$ python3 -q
>>> import numpy as np
>>> np.set_printoptions(suppress=True, linewidth=140)
>>> M = np.array([[2, -3, 3], [-3, 2, -3], [3, -3, 2]])
>>> vals, vecs = np.linalg.eig(M)
>>> np.round(np.sort(np.linalg.eigvals(M @ M)), 1)
array([ 1.,  1., 64.])
>>> np.round(np.sort(np.linalg.eigvals(M.T)), 1)
array([-1., -1.,  8.])
>>> vals.round(1)
array([-1.,  8., -1.])
>>> np.round(M @ vecs[:, 0] - vals[0] * vecs[:, 0], 1) + 0
array([0., 0., 0.])
>>> (M + M.T) / 2
array([[ 2., -3.,  3.],
       [-3.,  2., -3.],
       [ 3., -3.,  2.]])
>>> round(float(np.abs(np.linalg.eigvals(M)).max()), 1)
8.0
>>> np.allclose(M, M.T)
True
>>> M @ M
array([[ 22, -21,  21],
       [-21,  22, -21],
       [ 21, -21,  22]])
>>> np.trace(M)
np.int64(6)
>>> (M - M.T) / 2
array([[0., 0., 0.],
       [0., 0., 0.],
       [0., 0., 0.]])
>>> mat = np.loadtxt("m.csv", delimiter=",")
>>> mat
array([[ 1.,  1.,  1.,  1., -1., -1., -1., -1.],
       [ 1., -1.,  1., -1.,  1., -1.,  1., -1.],
       [ 1.,  1., -1., -1.,  1.,  1., -1., -1.]])
>>> rng = np.random.default_rng(591)
>>> Y = mat + rng.integers(-2, 3, (3, 2)) @ rng.integers(-2, 3, (2, 8))
>>> Y
array([[ 0., -1., -3.,  1., -6.,  3., -4., -3.],
       [ 3.,  3.,  3., -4.,  2.,  0.,  4.,  3.],
       [ 3.,  5., -1., -5., -1.,  5.,  1.,  3.]])
>>> Y - mat
array([[-1., -2., -4.,  0., -5.,  4., -3., -2.],
       [ 2.,  4.,  2., -3.,  1.,  1.,  3.,  4.],
       [ 2.,  4.,  0., -4., -2.,  4.,  2.,  4.]])
>>> np.abs(Y - mat).sum(axis=1)
array([21., 20., 22.])
>>> left, sigma, Vh = np.linalg.svd(Y, full_matrices=False)
>>> left.shape, sigma.shape, Vh.shape
((3, 3), (3,), (3, 8))
>>> np.round(left.T @ Y @ Vh.T, 1) + 0
array([[12.4,  0. ,  0. ],
       [ 0. ,  9.5,  0. ],
       [ 0. ,  0. ,  2.2]])
>>> np.round(np.cumsum(sigma ** 2) / np.sum(sigma ** 2), 1)
array([0.6, 1. , 1. ])
>>> (sigma > 1e-8).sum()
np.int64(3)
>>> np.abs(left[:, 0]).round(6).argmax()
np.int64(1)
>>> np.round(sigma / sigma[0], 1)
array([1. , 0.8, 0.2])
>>> w1 = np.array([[2, -1, -1, 1],
...     [-2, 1, -2, -2],
...     [0, 2, -1, 2],
...     [-1, -2, 2, 0],
...     [0, -2, 1, 1],
...     [-2, 2, 0, 0],
...     [0, -2, -2, -1],
...     [1, -1, 2, 2]])
>>> coef = np.array([0, 1, 2, 1])
>>> H = np.maximum(mat @ w1 + coef, 0)
>>> np.round((H > 0).mean(axis=0), 1)
array([0.3, 0.7, 0. , 0.3])
>>> cent = np.array([[2, -2, 2], [1, -2, 3], [1, -1, -3], [-3, 2, 0]])
>>> H @ cent
array([[ 4., -8., 12.],
       [ 0., -4., 12.],
       [ 4., -8., 12.]])
>>> w1 @ cent
array([[ -1,   1,   4],
       [  1,   0,   5],
       [ -5,   1,   9],
       [ -2,   4, -14],
       [ -4,   5,  -9],
       [ -2,   0,   2],
       [ -1,   4,   0],
       [ -3,   2,  -7]])
>>> x = np.array([1, 2, 0])
>>> y = M @ x
>>> y
array([-4,  1, -3])
>>> np.round(np.linalg.solve(M, 4 * y), 1) + 0
array([4., 8., 0.])
>>> np.round(np.linalg.solve(M, M[:, 0]), 1) + 0
array([1., 0., 0.])
>>> np.round(np.linalg.solve(M.T, M[0]), 1) + 0
array([1., 0., 0.])
